% python3 -q
>>> import numpy as np
>>> np.set_printoptions(precision=1, suppress=True, linewidth=160, sign=" ")
>>> J = np.load("w.npy")
>>> print(J)
[[ 2  0  1]
 [ 7  4  1]
 [ 7  4  1]
 [ 4  1  1]
 [ 4  1  1]
 [ 6  3  1]
 [ 4  1  1]
 [ 3  0  1]
 [ 4  1  1]
 [ 4  1  1]
 [ 6  3  1]
 [ 5  2  1]
 [ 3  0  1]
 [ 3  0  1]
 [ 5  2  1]
 [ 7  4  1]
 [ 6  3  1]
 [ 6  3  1]
 [ 4  1  1]
 [ 3  0  1]
 [ 7  4  1]
 [ 2  0  1]
 [ 5  2  1]
 [ 7  4  1]
 [ 4  1  1]
 [ 6  3  1]
 [ 4  1  1]]
>>> print(round(float(np.linalg.norm(J, 2)), 1))
28.7
>>> print(np.linalg.norm(J, axis=1))
[ 2.2  8.1  8.1  4.2  4.2  6.8  4.2  3.2  4.2  4.2  6.8  5.5  3.2  3.2  5.5  8.1  6.8  6.8  4.2  3.2  8.1  2.2  5.5  8.1  4.2  6.8  4.2]
>>> print(round(np.linalg.norm(J[26], 1), 1), round(float(np.linalg.norm(J[26], np.inf)), 1))
6.0 4.0
>>> print(J[26] @ J[3])
18
>>> print(np.linalg.norm(J, axis=1).argmax())
1
>>> print(round(float(np.linalg.norm(J) ** 2 / np.linalg.norm(J, 2) ** 2), 1))
1.0
>>> M2 = np.c_[J[:, :1] @ np.array([[0]]), np.array([9, -6, -3, 7, 8, 1, -4, -9, -4, 3, 7, 4, -9, -9, -5, -4, -3, 8, 2, 5, 1, -1, -5, 5, 4, 0, 6])]
>>> print(M2)
[[ 0  9]
 [ 0 -6]
 [ 0 -3]
 [ 0  7]
 [ 0  8]
 [ 0  1]
 [ 0 -4]
 [ 0 -9]
 [ 0 -4]
 [ 0  3]
 [ 0  7]
 [ 0  4]
 [ 0 -9]
 [ 0 -9]
 [ 0 -5]
 [ 0 -4]
 [ 0 -3]
 [ 0  8]
 [ 0  2]
 [ 0  5]
 [ 0  1]
 [ 0 -1]
 [ 0 -5]
 [ 0  5]
 [ 0  4]
 [ 0  0]
 [ 0  6]]
>>> print(np.linalg.lstsq(J, M2[:, 0])[0])
[ 0.  0.  0.]
>>> vec = np.array([-1, -4, 0])
>>> target = J @ vec
>>> print(np.round(np.linalg.pinv(J) @ J, 1) + 0)
[[ 1.  0.  0.]
 [ 0.  1.  0.]
 [ 0.  0.  1.]]
>>> print(np.round(np.linalg.lstsq(J, target)[0], 1) + 0)
[-1. -4.  0.]
>>> print(target)
[ -2 -23 -23  -8  -8 -18  -8  -3  -8  -8 -18 -13  -3  -3 -13 -23 -18 -18  -8  -3 -23  -2 -13 -23  -8 -18  -8]
>>> rng = np.random.default_rng(965005)
>>> target = target + 0.3 * rng.normal(size=27)
>>> print(target)
[ -1.9 -22.8 -23.   -7.7  -7.7 -18.   -7.8  -3.2  -7.7  -8.5 -17.7 -12.8  -3.   -2.7 -13.3 -22.8 -18.  -17.7  -7.8  -3.  -23.1  -1.3 -12.9 -22.9  -7.8 -17.2
  -8.1]
>>> b, *_ = np.linalg.lstsq(J, target)
>>> print(b.round())
[-1. -4.  1.]
>>> print([round(float(np.linalg.norm(np.linalg.solve(J.T @ J + lam * np.eye(3), J.T @ target))), 2) for lam in (0, 1, 10, 100)])
[4.02, 3.89, 3.2, 2.26]
>>> print(round(np.linalg.norm(target - J @ b), 1))
1.3
>>> hat = J @ np.linalg.solve(J.T @ J, J.T)
>>> print(np.allclose(hat @ hat, hat))
True
>>> print(hat @ J[:, 0])
[ 2.  7.  7.  4.  4.  6.  4.  3.  4.  4.  6.  5.  3.  3.  5.  7.  6.  6.  4.  3.  7.  2.  5.  7.  4.  6.  4.]
